% python3 -q
>>> import numpy as np
>>> np.set_printoptions(precision=3, suppress=True, linewidth=100)
>>> A = np.loadtxt("case16.csv", delimiter=",")
>>> A
array([[17.188,  9.837,  0.574,  4.913, 13.97 ],
       [14.037,  9.531,  2.218,  4.   , 15.24 ],
       [15.041,  9.182,  0.163,  5.688, 14.692],
       [14.306,  9.621,  0.805,  3.173, 16.116],
       [14.035,  9.709, -0.872,  4.823, 14.999],
       [14.584, 10.914, -0.299,  3.452, 15.191],
       [16.7  , 11.913, -1.624,  5.682, 15.76 ],
       [15.309, 11.635,  0.483,  4.924, 15.46 ],
       [15.571,  9.924, -0.468,  4.6  , 14.924],
       [15.54 ,  8.538,  0.489,  5.439, 16.572],
       [15.381,  7.864, -0.723,  5.5  , 15.345],
       [15.117,  9.679,  0.631,  5.448, 14.184],
       [15.996,  9.487,  0.072,  5.705, 13.38 ],
       [15.523,  9.943, -1.468,  7.058, 14.825],
       [15.527,  9.215,  0.426,  4.899, 15.442],
       [15.616,  8.182,  1.253,  4.126, 14.567],
       [14.693, 10.949,  0.447,  6.575, 17.695],
       [15.299,  9.875, -0.172,  4.563, 16.664],
       [13.681, 10.628, -0.658,  4.289, 16.38 ],
       [15.308,  9.221, -0.788,  3.781, 16.17 ],
       [14.955, 12.038, -0.068,  5.931, 16.737],
       [15.932,  9.279, -0.205,  3.974, 15.06 ],
       [15.29 ,  9.834, -0.203,  5.412, 15.863],
       [15.046, 10.643, -1.705,  6.496, 11.532],
       [15.145, 10.466, -1.744,  5.072, 14.894],
       [13.854,  9.52 ,  0.118,  5.708, 15.743],
       [13.694, 10.151,  1.147,  5.071, 14.576],
       [14.549, 11.307,  0.231,  5.944, 13.519],
       [15.819, 10.86 ,  0.849,  7.124, 16.771],
       [16.439, 11.414, -0.649,  4.472, 15.772],
       [14.68 ,  9.564, -1.207,  5.952, 16.459],
       [15.683, 10.728,  1.797,  5.791, 14.728],
       [17.627, 10.063,  0.746,  5.67 , 16.562],
       [14.598,  8.908, -1.122,  5.616, 15.361],
       [13.799, 10.131,  0.25 ,  4.725, 15.48 ],
       [13.862, 11.351, -0.574,  4.56 , 14.334]])
>>> D = np.linalg.norm(A[:, None] - A[None], axis=-1)
>>> D.mean(axis=1).argmax()
np.int64(23)
>>> np.unravel_index(D.round(6).argmax(), D.shape)
(np.int64(16), np.int64(23))
>>> np.flatnonzero(D[24] < D.mean() / 2)
array([24])
>>> q, Rm = np.linalg.qr(A)
>>> np.allclose(Rm.T @ Rm, A.T @ A)
True
>>> np.abs(np.diag(Rm))
array([91.077,  6.995,  5.588,  5.3  ,  8.184])
>>> Rm
array([[-91.077, -60.234,   0.313, -31.032, -91.656],
       [  0.   ,  -6.995,   0.587,  -1.314,  -3.269],
       [  0.   ,   0.   ,  -5.588,   0.774,  -1.167],
       [  0.   ,   0.   ,   0.   ,   5.3  ,  -0.083],
       [  0.   ,   0.   ,   0.   ,   0.   ,  -8.184]])
>>> rng = np.random.default_rng(291)
>>> idx = rng.permutation(5)
>>> Y = Rm[:, idx] * rng.choice([-1, 1], 5)
>>> Y
array([[-31.032,  91.077,  60.234,  -0.313, -91.656],
       [ -1.314,  -0.   ,   6.995,  -0.587,  -3.269],
       [  0.774,  -0.   ,  -0.   ,   5.588,  -1.167],
       [  5.3  ,  -0.   ,  -0.   ,  -0.   ,  -0.083],
       [  0.   ,  -0.   ,  -0.   ,  -0.   ,  -8.184]])
>>> Uu, _, Vt = np.linalg.svd(Rm.T @ Y)
>>> np.round(Uu @ Vt, 3) + 0
array([[ 0., -1.,  0.,  0.,  0.],
       [ 0.,  0., -1.,  0.,  0.],
       [ 0.,  0.,  0., -1.,  0.],
       [ 1.,  0.,  0.,  0.,  0.],
       [ 0.,  0.,  0.,  0.,  1.]])
>>> np.round(np.linalg.lstsq(Rm, Y)[0], 3) + 0
array([[ 0., -1.,  0.,  0.,  0.],
       [ 0.,  0., -1.,  0.,  0.],
       [ 0.,  0.,  0., -1.,  0.],
       [ 1.,  0.,  0.,  0.,  0.],
       [ 0.,  0.,  0.,  0.,  1.]])
>>> idx
array([3, 0, 1, 2, 4])
>>> K = np.load("w.npy")
>>> K
array([[ 2.934, -3.783, -1.748, -5.007,  0.869,  0.321, -6.387,  2.703],
       [-1.275,  0.823, -1.17 , -1.685,  4.252, -3.475, -6.842, -4.065],
       [-2.828,  2.697,  0.616, -7.35 ,  3.499, -3.855, -1.307,  1.23 ],
       [ 2.512, -0.87 ,  5.384, -3.816,  6.989, -0.018, -0.718, -0.137],
       [ 0.618,  1.545, -1.137, -2.338, -2.545, -6.752,  6.19 , -0.289],
       [-2.275,  0.384, -0.36 ,  2.843,  2.986,  0.859,  6.869, -5.444],
       [ 4.776,  5.422,  1.28 ,  5.082, -1.864,  1.824,  1.294,  3.441],
       [-7.2  ,  1.477, -0.226, -1.562, -0.294, -2.053, -5.264,  3.387],
       [-6.288,  1.689, -5.366,  3.247, -0.727, -3.174,  0.768, -2.66 ],
       [-1.224, -4.396,  3.779,  5.833, -2.136, -2.176,  4.3  , -1.755],
       [ 6.032,  5.293, -0.176,  1.956, -1.617,  5.065,  1.836, -0.328],
       [ 2.918, -4.383,  1.575,  4.114, -5.469,  1.431,  1.613, -4.279],
       [ 2.497, -2.664,  4.489, -2.175, -6.74 ,  0.019, -3.586,  1.872],
       [-3.163, -3.932,  1.628, -3.205, -7.697,  0.93 ,  0.681,  1.024],
       [ 3.805, -1.218,  0.043,  7.788,  3.877, -0.249, -2.847, -0.418],
       [ 1.018,  5.367,  6.196,  0.814, -3.812, -4.047, -0.078, -0.434],
       [-1.513, -2.4  ,  3.385,  0.445, -5.161,  1.557,  5.824, -4.162],
       [-3.254, -3.86 ,  2.401,  0.749,  5.4  , -2.805, -5.017,  2.449],
       [ 5.191,  2.722,  3.219,  1.807, -3.56 ,  5.378,  1.525,  2.844],
       [-7.565, -0.837, -2.291, -2.671,  2.11 , -3.923,  0.843, -3.023],
       [ 2.351,  2.292,  2.235, -3.313, -3.537,  2.945,  5.704,  4.419],
       [-2.213,  1.787,  0.114,  3.168, -2.15 , -3.487, -1.218,  7.975],
       [ 1.357,  2.236,  5.338, -1.582,  6.3  ,  4.31 ,  1.541,  1.233],
       [-2.423,  4.122, -3.255,  2.126,  2.019, -2.659,  3.891,  5.978],
       [-3.999, -5.15 ,  2.086, -4.399, -1.282,  3.961, -0.228,  4.049],
       [-5.273, -0.596,  0.84 ,  3.351,  2.996, -0.976, -0.63 ,  7.041],
       [ 6.502, -2.587,  2.762,  2.936, -5.153, -0.023,  2.19 ,  1.851],
       [ 1.519,  2.198, -6.314,  1.75 , -0.764,  3.328,  4.113,  4.622],
       [-3.645, -0.942, -1.448, -4.571, -0.576, -2.929, -6.808, -2.754]])
>>> Y = np.c_[K[:, :3] @ np.array([[3, 7, 7], [8, 0, 0], [4, 2, 3]]), np.array([0, 4, 2, 4, 4, 5, 5, 5, 4, 2, 5, 0, 4, 1, 2, 5, 5, 0, 0, 4, 4, 5, 4, 2, 1, 0, 2, 1, 0])]
>>> Y
array([[-28.454,  17.042,  15.294,   0.   ],
       [ -1.921, -11.265, -12.435,   4.   ],
       [ 15.556, -18.564, -17.948,   2.   ],
       [ 22.112,  28.352,  33.736,   4.   ],
       [  9.666,   2.052,   0.915,   4.   ],
       [ -5.193, -16.645, -17.005,   5.   ],
       [ 62.824,  35.992,  37.272,   5.   ],
       [-10.688, -50.852, -51.078,   5.   ],
       [-26.816, -54.748, -60.114,   4.   ],
       [-23.724,  -1.01 ,   2.769,   2.   ],
       [ 59.736,  41.872,  41.696,   5.   ],
       [-20.01 ,  23.576,  25.151,   0.   ],
       [  4.135,  26.457,  30.946,   4.   ],
       [-34.433, -18.885, -17.257,   1.   ],
       [  1.843,  26.721,  26.764,   2.   ],
       [ 70.774,  19.518,  25.714,   5.   ],
       [-10.199,  -3.821,  -0.436,   5.   ],
       [-31.038, -17.976, -15.575,   0.   ],
       [ 50.225,  42.775,  45.994,   0.   ],
       [-38.555, -57.537, -59.828,   4.   ],
       [ 34.329,  20.927,  23.162,   4.   ],
       [  8.113, -15.263, -15.149,   5.   ],
       [ 43.311,  20.175,  25.513,   4.   ],
       [ 12.687, -23.471, -26.726,   2.   ],
       [-44.853, -23.821, -21.735,   1.   ],
       [-17.227, -35.231, -34.391,   0.   ],
       [  9.858,  51.038,  53.8  ,   2.   ],
       [ -3.115,  -1.995,  -8.309,   1.   ],
       [-24.263, -28.411, -29.859,   0.   ]])
>>> np.linalg.matrix_rank(np.c_[K, Y])
np.int64(9)
>>> np.round(np.linalg.norm(Y - K @ np.linalg.lstsq(K, Y)[0], axis=0), 3) + 0
array([ 0.  ,  0.  ,  0.  , 14.59])
>>> np.linalg.norm(np.linalg.qr(K)[0].T @ Y, axis=0) ** 2 / ((Y ** 2).sum(axis=0) + 1e-12)
array([1.   , 1.   , 1.   , 0.347])
